% python3 -q
>>> import numpy as np
>>> np.set_printoptions(precision=2, suppress=True, linewidth=200)
>>> feats = np.array([[1.0, 0.2, 0.04, 0.01],
...     [0.2, 1.0, 0.2, 0.04],
...     [0.04, 0.2, 1.0, 0.2],
...     [0.01, 0.04, 0.2, 1.0]])
>>> # symmetric, so the eigenvalues are real
>>> u, g = feats[0], feats[1]
>>> print(round(float(u @ g), 2))
0.41
>>> print(round(u @ u, 2))
1.04
>>> p = (u @ g) / (u @ u) * u
>>> print(p.round(2) + 0)
[0.39 0.08 0.02 0.  ]
>>> print(np.round((g - p) @ u, 2))
-0.0
>>> print(np.round(np.outer(u, g), 2) + 0)
[[0.2  1.   0.2  0.04]
 [0.04 0.2  0.04 0.01]
 [0.01 0.04 0.01 0.  ]
 [0.   0.01 0.   0.  ]]
>>> print(g - p)
[-0.19  0.92  0.18  0.04]
>>> Y = np.linalg.inv(feats)
>>> print(np.allclose(Y, feats.T))
False
>>> print(np.round(feats @ Y, 2) + 0)
[[1. 0. 0. 0.]
 [0. 1. 0. 0.]
 [0. 0. 1. 0.]
 [0. 0. 0. 1.]]
>>> print(np.round(np.linalg.slogdet(feats)[0], 2))
1.0
>>> print(np.round(np.linalg.cond(feats), 2))
1.92
>>> print(np.round(np.linalg.det(feats) * np.linalg.det(Y), 2))
1.0
>>> ev, evecs = np.linalg.eig(feats)
>>> print(np.sort(np.linalg.eigvals(feats @ feats)))
[0.5  0.72 1.17 1.86]
>>> print(np.round(feats @ evecs[:, 0] - ev[0] * evecs[:, 0], 2) + 0)
[0. 0. 0. 0.]
>>> print(round(np.prod(ev), 2))
0.88
>>> W = np.array([[3, 3, 1], [0, 0, 2], [1, -1, 2], [-2, -1, 2]])
>>> b = np.array([4, 5, 5])
>>> act = np.maximum(feats @ W + b, 0)
>>> print(np.linalg.matrix_rank(act))
3
>>> print((act > 0).mean(axis=0))
[1. 1. 1.]
>>> print(act)
[[7.02 7.95 6.5 ]
 [4.72 5.36 7.68]
 [4.72 3.92 7.84]
 [2.23 3.83 7.49]]
>>> basis = np.array([[2, -1, 0], [2, -1, -1], [-1, 1, -1]])
>>> print(act @ basis)
[[ 23.44  -8.47 -14.45]
 [ 12.48  -2.4  -13.04]
 [  9.44  -0.8  -11.76]
 [  4.63   1.43 -11.32]]
>>> print((act @ basis).round(6).argmax(axis=1))
[0 0 0 0]
>>> arr = np.arange(15).reshape(3, 5) + -1
>>> print(arr)
[[-1  0  1  2  3]
 [ 4  5  6  7  8]
 [ 9 10 11 12 13]]
>>> # looks like rank 2
>>> rank = np.linalg.matrix_rank(arr)
>>> print(rank)
2
>>> ns = np.linalg.svd(arr)[2][rank:].T
>>> print([int(np.linalg.matrix_rank(arr[:, :j + 1])) for j in range(5)])
[1, 2, 2, 2, 2]
>>> print([int(np.linalg.matrix_rank(np.delete(arr, i, axis=0))) for i in range(3)])
[2, 2, 2]
>>> print(np.linalg.matrix_rank(arr.T @ arr), np.linalg.matrix_rank(arr @ arr.T))
2 2
>>> print(ns.shape)
(5, 3)
>>> print(np.round(ns @ ns.T, 2) + 0)
[[ 0.4 -0.4 -0.2  0.   0.2]
 [-0.4  0.7 -0.2 -0.1  0. ]
 [-0.2 -0.2  0.8 -0.2 -0.2]
 [ 0.  -0.1 -0.2  0.7 -0.4]
 [ 0.2  0.  -0.2 -0.4  0.4]]
>>> print(np.allclose(arr @ ns, 0))
True
>>> print(np.abs(np.diag(np.linalg.qr(arr)[1])) > 1e-9)
[ True  True False]
>>> print(np.linalg.matrix_rank(arr, rtol=0.1))
2
>>> print(np.argsort(-np.linalg.norm(arr, axis=0).round(6), kind="stable")[:3])
[4 3 2]
>>> left, s, Vt = np.linalg.svd(arr)
>>> evecs = Vt[:(s > 1e-8).sum()]
>>> rng = np.random.default_rng(36)
>>> x = arr[2] + -2 * arr[1] + rng.integers(2) * np.eye(5)[4]
>>> print(x)
[ 1.  0. -1. -2. -3.]
>>> print(np.diag(evecs.T @ evecs))
[0.6 0.3 0.2 0.3 0.6]
>>> print(np.round(np.linalg.norm(x - evecs.T @ evecs @ x), 2))
0.0
>>> X = np.load("block8.npy")
>>> print(X)
[[ 0.96  3.06  4.24 13.96]
 [ 2.95  2.64  4.87 14.71]
 [ 2.06  3.9   3.38 15.34]
 [ 2.78  1.24  5.3  16.07]
 [ 4.19  3.88  2.45 14.86]
 [ 2.86  1.98  2.89 16.63]
 [ 1.4   2.53  2.98 16.  ]
 [ 1.57  2.62  3.19 14.69]
 [ 3.15  1.95  2.7  15.64]
 [ 2.66  2.42  2.86 16.02]
 [ 4.    3.04  3.17 16.41]
 [ 4.02  1.74  2.75 15.23]
 [ 2.98  4.09  4.14 15.38]
 [ 2.93  4.39  4.04 15.71]
 [ 2.58  2.08  5.19 16.38]
 [ 5.13  2.12  3.73 15.03]
 [ 3.37  2.96  3.21 14.21]
 [ 3.09  3.41  4.44 14.58]
 [ 1.05  2.29  1.33 13.44]
 [ 3.46  2.83  4.39 14.74]
 [ 3.16  3.45  3.03 16.2 ]]
>>> # column 3 is much longer than the rest
>>> left, s, Vt = np.linalg.svd(X)
>>> print(np.argmax(s[:-1] / (s[1:] + 1e-6)) + 1)
1
>>> print(s)
[74.37  4.48  4.25  3.84]
>>> Y = left[:, :1] @ np.diag(s[:1]) @ Vt[:1]
>>> print(round(float(np.linalg.norm(X - Y) / np.linalg.norm(X)), 2))
0.1
>>> x = np.array([0, 2, 4, 1])
>>> rhs = X @ x
>>> print(np.round(np.linalg.pinv(X) @ X, 2) + 0)
[[1. 0. 0. 0.]
 [0. 1. 0. 0.]
 [0. 0. 1. 0.]
 [0. 0. 0. 1.]]
>>> print(np.round(np.linalg.lstsq(X, rhs)[0], 2) + 0)
[0. 2. 4. 1.]
>>> print(np.round(np.linalg.solve(X.T @ X, X.T @ rhs), 2) + 0)
[0. 2. 4. 1.]
>>> rhs = rhs + 0.02 * rng.normal(size=21)
>>> print(rhs)
[37.03 39.46 36.66 39.77 32.42 32.16 32.98 32.67 30.34 32.31 35.17 29.7  40.1  40.68 41.28 34.17 32.94 39.17 23.34 37.94 35.22]
>>> b, *_ = np.linalg.lstsq(X, rhs)
>>> print(round(np.linalg.norm(rhs - X @ b), 2))
0.06
>>> print([round(float(np.linalg.norm(np.linalg.solve(X.T @ X + lam * np.eye(4), X.T @ rhs))), 2) for lam in (0, 1, 10, 100)])
[4.58, 4.39, 3.35, 2.21]
>>> print(np.round(X.T @ (rhs - X @ b), 2) + 0)
[0. 0. 0. 0.]
>>> print(b.round())
[-0.  2.  4.  1.]
>>> Xs = X - X.mean(axis=0)
>>> evecs = np.linalg.svd(Xs)[2][:1]
>>> Y = Xs - Xs @ evecs.T @ evecs
>>> print(Y.std(axis=0))
[0.57 0.81 0.84 0.68]
>>> print(round(np.linalg.norm(Y) / np.linalg.norm(Xs), 2))
0.8
>>> d = np.linalg.norm(X[:, None] - X[None], axis=-1)
>>> print(d.mean(axis=1).argmax())
18
>>> print(np.linalg.matrix_rank(d ** 2))
6
>>> C2 = np.cov(X, rowvar=False)
>>> print(round(np.corrcoef(X[:, 2], X[:, 1])[0, 1], 2))
-0.01
>>> print(C2.shape)
(4, 4)
>>> print(np.round(np.polyfit(X[:, 2], X[:, 1], 1), 2) + 0)
[0.   2.81]
>>> M = np.loadtxt("case3.csv", delimiter=",")
>>> print(M)
[[ 6.  5.  5.  4.  5.]
 [10.  9.  9.  8.  9.]
 [ 5.  4.  4.  3.  4.]
 [ 5.  4.  4.  3.  4.]
 [ 9.  8.  8.  7.  8.]]
>>> print(M @ M)
[[176. 151. 151. 126. 151.]
 [316. 271. 271. 226. 271.]
 [141. 121. 121. 101. 121.]
 [141. 121. 121. 101. 121.]
 [281. 241. 241. 201. 241.]]
>>> print((M + M.T) / 2)
[[6.  7.5 5.  4.5 7. ]
 [7.5 9.  6.5 6.  8.5]
 [5.  6.5 4.  3.5 6. ]
 [4.5 6.  3.5 3.  5.5]
 [7.  8.5 6.  5.5 8. ]]
>>> print(np.trace(M))
30.0
>>> left, s, Vt = np.linalg.svd(M)
>>> print(np.argmax(s[:-1] / (s[1:] + 1e-6)) + 1)
2
>>> Y = left[:, :2] @ np.diag(s[:2]) @ Vt[:2]
>>> print(np.linalg.matrix_rank(M, rtol=0.05))
1
>>> print(np.linalg.matrix_rank(Y))
2
>>> print(M.sum(axis=0))
[35. 30. 30. 25. 30.]
>>> print(np.round(np.linalg.svd(M, compute_uv=False), 2) + 0)
[31.92  1.04  0.    0.    0.  ]
>>> print(M.shape)
(5, 5)
>>> print(round(np.linalg.norm(M), 2))
31.94
>>> print(M.mean(axis=0))
[7. 6. 6. 5. 6.]
>>> print(np.count_nonzero(M))
25
>>> print(np.linalg.matrix_rank(M))
2
>>> print(M - M[0])
[[ 0.  0.  0.  0.  0.]
 [ 4.  4.  4.  4.  4.]
 [-1. -1. -1. -1. -1.]
 [-1. -1. -1. -1. -1.]
 [ 3.  3.  3.  3.  3.]]
>>> print(round(np.linalg.norm(X, 2) / np.linalg.norm(X), 2))
1.0
>>> K = np.load("m.npy")
>>> print(K)
[[ 24.01 -26.4   12.74 -17.89]
 [ 19.75 -22.89  10.19 -14.85]
 [ 13.77 -17.87   6.65 -10.65]
 [ -0.67  -3.25  -1.33  -0.81]
 [ -0.71  -3.16  -1.34  -0.77]
 [ -0.72  -3.14  -1.35  -0.76]
 [  1.13   0.8    1.1    0.32]
 [  3.17   2.61   3.2    2.05]
 [  3.18   2.64   3.22   2.08]
 [  3.77   3.75   3.98   3.48]
 [  3.84   3.96   4.09   3.76]
 [ -2.18  20.12   3.42  27.06]
 [ -3.52  22.14   2.85  29.99]
 [ -6.25  26.     1.66  35.58]]
>>> Xs = K - K.mean(axis=0)
>>> left, s, Vt = np.linalg.svd(Xs, full_matrices=False)
>>> print(np.abs(left[:, 0]).argmax())
13
>>> print(np.searchsorted(np.cumsum(s ** 2) / (s ** 2).sum(), 0.9) + 1)
1
>>> print(np.abs(Vt[0]).argmax())
3
>>> print(np.round(Xs.mean(axis=0), 2) + 0)
[0. 0. 0. 0.]
>>> print(round(float((s ** 2).sum() ** 2 / (s ** 4).sum()), 2))
1.14
>>> mat = np.load("mat.npy")
>>> print(mat)
[[-1.95 -2.    5.    5.  ]
 [-1.    1.05  4.    3.  ]
 [-3.   -5.    3.05 -4.  ]
 [-2.   -2.    5.    5.05]]
>>> left, s, Vt = np.linalg.svd(mat)
>>> print(s)
[11.85  7.64  1.97  0.04]
>>> print(np.argmax(s[:-1] / (s[1:] + 1e-6)) + 1)
3
>>> Y = left[:, :3] @ np.diag(s[:3]) @ Vt[:3]
>>> print(np.linalg.matrix_rank(Y))
3
>>> print(round(np.linalg.norm(mat - Y) / np.linalg.norm(mat), 2))
0.0
>>> print([round(float(x), 2) for x in np.linalg.svd(mat, compute_uv=False)[:3]])
[11.85, 7.64, 1.97]
>>> print(np.argsort(-np.linalg.norm(mat, axis=0).round(6), kind="stable")[:3])
[3 2 1]
>>> print(np.linalg.cond(mat) > 100)
True
>>> print(np.abs(np.linalg.svd(mat)[2][-1]))
[0.9  0.24 0.36 0.1 ]
>>> print(round(np.linalg.norm(mat), 2))
14.24
>>> print(np.linalg.svd(mat, compute_uv=False))
[11.85  7.64  1.97  0.04]
>>> print(np.unravel_index(np.abs(mat).argmax(), mat.shape))
(np.int64(3), np.int64(3))
>>> print(mat - mat[0])
[[ 0.    0.    0.    0.  ]
 [ 0.95  3.05 -1.   -2.  ]
 [-1.05 -3.   -1.95 -9.  ]
 [-0.05  0.    0.    0.05]]
>>> print(np.count_nonzero(mat))
16
>>> print(np.linalg.matrix_rank(mat))
4
>>> print(round(np.linalg.eigvals(mat).sum().real, 2))
7.2
>>> print(round(np.einsum("ii->", mat), 2))
7.2
>>> print(round(np.linalg.det(mat[::-1]), 2))
6.29
>>> print(round(np.linalg.det(2 * mat), 2), round(np.linalg.det(mat), 2))
100.57 6.29
>>> lab = rng.permutation(4)
>>> print(lab)
[0 1 2 3]
>>> Y = mat[lab][:, lab]
>>> print(round(float(np.trace(Y)), 2))
7.2
>>> print(round(float(np.linalg.det(Y)), 2), np.round(np.linalg.det(mat[lab]), 2))
6.29 6.29
>>> print(Y)
[[-1.95 -2.    5.    5.  ]
 [-1.    1.05  4.    3.  ]
 [-3.   -5.    3.05 -4.  ]
 [-2.   -2.    5.    5.05]]
>>> print(np.sort(np.abs(np.linalg.eigvals(Y))))
[0.05 1.95 8.04 8.04]
>>> A = np.load("dump.npy")
>>> print(A)
[[  4.97 -25.57  -7.69]
 [-11.02   4.85  -7.04]
 [ -5.16   2.86  -3.27]
 [ -0.97  19.79 -23.07]
 [-20.5   10.81   5.44]
 [  6.6   33.33 -13.58]
 [-18.12 -23.84  11.89]
 [  1.93  23.31 -15.1 ]
 [ 29.86  11.47   3.24]
 [  1.09 -31.89  46.38]
 [ 24.96  -2.45   3.84]
 [  5.17  11.27 -16.84]
 [ 13.51  10.83   4.96]
 [-38.19  19.07 -20.94]
 [-12.17 -14.89   5.34]
 [-32.28 -22.29   9.55]]
>>> proj = A @ np.linalg.solve(A.T @ A, A.T)
>>> print(np.linalg.matrix_rank(np.eye(16) - proj))
13
>>> print(np.allclose(proj @ proj, proj))
True
>>> print(round(np.trace(proj), 2))
3.0
>>> Xs = X - X.mean(axis=0)
>>> left, s, Vt = np.linalg.svd(Xs, full_matrices=False)
>>> print(Vt[0] * np.sign(Vt[0, np.abs(Vt[0]).argmax()]))
[ 0.77 -0.1   0.43  0.47]
>>> print(np.round(Xs.mean(axis=0), 2) + 0)
[0. 0. 0. 0.]
>>> print(s)
[5.05 4.33 3.9  3.33]
>>> print(np.abs(Vt[-1]))
[0.28 0.57 0.19 0.75]
>>> print(np.linalg.matrix_rank(Xs))
4
>>> Y = np.c_[A[:, :2] @ np.array([[-2, -1], [-2, -2]]), np.array([1, 3, 3, 3, 1, 2, 2, 2, 3, 3, 1, 3, 2, 0, 0, 1])]
>>> print(Y)
[[ 41.2   46.17   1.  ]
 [ 12.34   1.32   3.  ]
 [  4.6   -0.56   3.  ]
 [-37.64 -38.61   3.  ]
 [ 19.38  -1.12   1.  ]
 [-79.86 -73.26   2.  ]
 [ 83.92  65.8    2.  ]
 [-50.48 -48.55   2.  ]
 [-82.66 -52.8    3.  ]
 [ 61.6   62.69   3.  ]
 [-45.02 -20.06   1.  ]
 [-32.88 -27.71   3.  ]
 [-48.68 -35.17   2.  ]
 [ 38.24   0.05   0.  ]
 [ 54.12  41.95   0.  ]
 [109.14  76.86   1.  ]]
>>> print(np.linalg.matrix_rank(np.c_[A, Y]))
4
>>> print(np.round(np.linalg.lstsq(A, Y[:, 0])[0], 2) + 0)
[-2. -2.  0.]
>>> print(np.linalg.matrix_rank(Y))
3
>>> basis = Y[[4, 1]].astype(float)
>>> for _ in range(4):
...     lab = np.linalg.norm(Y[:, None] - basis, axis=-1).argmin(axis=1)
...     basis = np.array([Y[lab == j].mean(axis=0) for j in range(2)])
... 
>>> print(lab)
[0 0 0 1 0 1 0 1 1 0 1 1 1 0 0 0]
>>> print(basis)
[[ 47.17  32.57   1.56]
 [-53.89 -42.31   2.29]]
>>> print(np.bincount(lab))
[9 7]
>>> print(basis[1] - basis[0])
[-101.06  -74.88    0.73]
